>>> import numpy as np
>>> np.set_printoptions(precision=3, suppress=True, linewidth=160)
>>> tidy = lambda a: np.round(a, 3) + 0
>>> arr = np.load("m.npy")
>>> arr
array([[5, 0, 9, 2, 0, 2, 1, 4, 0],
       [6, 2, 6, 6, 9, 1, 5, 6, 0],
       [9, 7, 6, 9, 9, 8, 4, 4, 0],
       [1, 2, 3, 5, 4, 5, 3, 3, 3],
       [1, 0, 3, 2, 4, 5, 6, 9, 8],
       [0, 3, 0, 1, 9, 6, 4, 2, 0],
       [3, 6, 8, 3, 9, 9, 0, 9, 3],
       [0, 8, 4, 2, 5, 4, 4, 7, 9],
       [8, 4, 8, 0, 3, 9, 4, 6, 8]])
>>> rng = np.random.default_rng(85736)
>>> z = rng.permutation(9)
>>> z
array([7, 3, 4, 6, 5, 8, 1, 0, 2])
>>> M2 = arr[z][:, z]
>>> tidy(np.sort(np.abs(np.linalg.eigvals(M2))))
array([ 3.667,  3.667,  5.005,  5.005,  6.276,  6.276,  7.844,  7.844, 39.639])
>>> np.trace(M2)
np.int64(43)
>>> np.allclose(M2, arr)
False
>>> def softmax(z):
...     e = np.exp(z - z.max(axis=-1, keepdims=True))
...     return e / e.sum(axis=-1, keepdims=True)
... 
>>> tidy(softmax(arr[6]))
array([0.001, 0.015, 0.107, 0.001, 0.292, 0.292, 0.   , 0.292, 0.001])
>>> tidy(softmax(10 * arr[6]))
array([0.   , 0.   , 0.   , 0.   , 0.333, 0.333, 0.   , 0.333, 0.   ])
>>> tidy(softmax(arr[6] + 3))
array([0.001, 0.015, 0.107, 0.001, 0.292, 0.292, 0.   , 0.292, 0.001])
>>> tidy(softmax(arr).sum(axis=1))
array([1., 1., 1., 1., 1., 1., 1., 1., 1.])
>>> S = arr @ arr.T / np.sqrt(9)
>>> tidy(softmax(S))
array([[0.   , 0.   , 0.156, 0.   , 0.   , 0.   , 0.021, 0.   , 0.823],
       [0.   , 0.   , 1.   , 0.   , 0.   , 0.   , 0.   , 0.   , 0.   ],
       [0.   , 0.   , 1.   , 0.   , 0.   , 0.   , 0.   , 0.   , 0.   ],
       [0.   , 0.   , 0.993, 0.   , 0.   , 0.   , 0.007, 0.   , 0.   ],
       [0.   , 0.   , 0.   , 0.   , 0.838, 0.   , 0.003, 0.001, 0.158],
       [0.   , 0.   , 0.953, 0.   , 0.   , 0.   , 0.047, 0.   , 0.   ],
       [0.   , 0.   , 0.   , 0.   , 0.   , 0.   , 1.   , 0.   , 0.   ],
       [0.   , 0.   , 0.   , 0.   , 0.   , 0.   , 0.009, 0.991, 0.   ],
       [0.   , 0.   , 0.   , 0.   , 0.   , 0.   , 0.   , 0.   , 1.   ]])
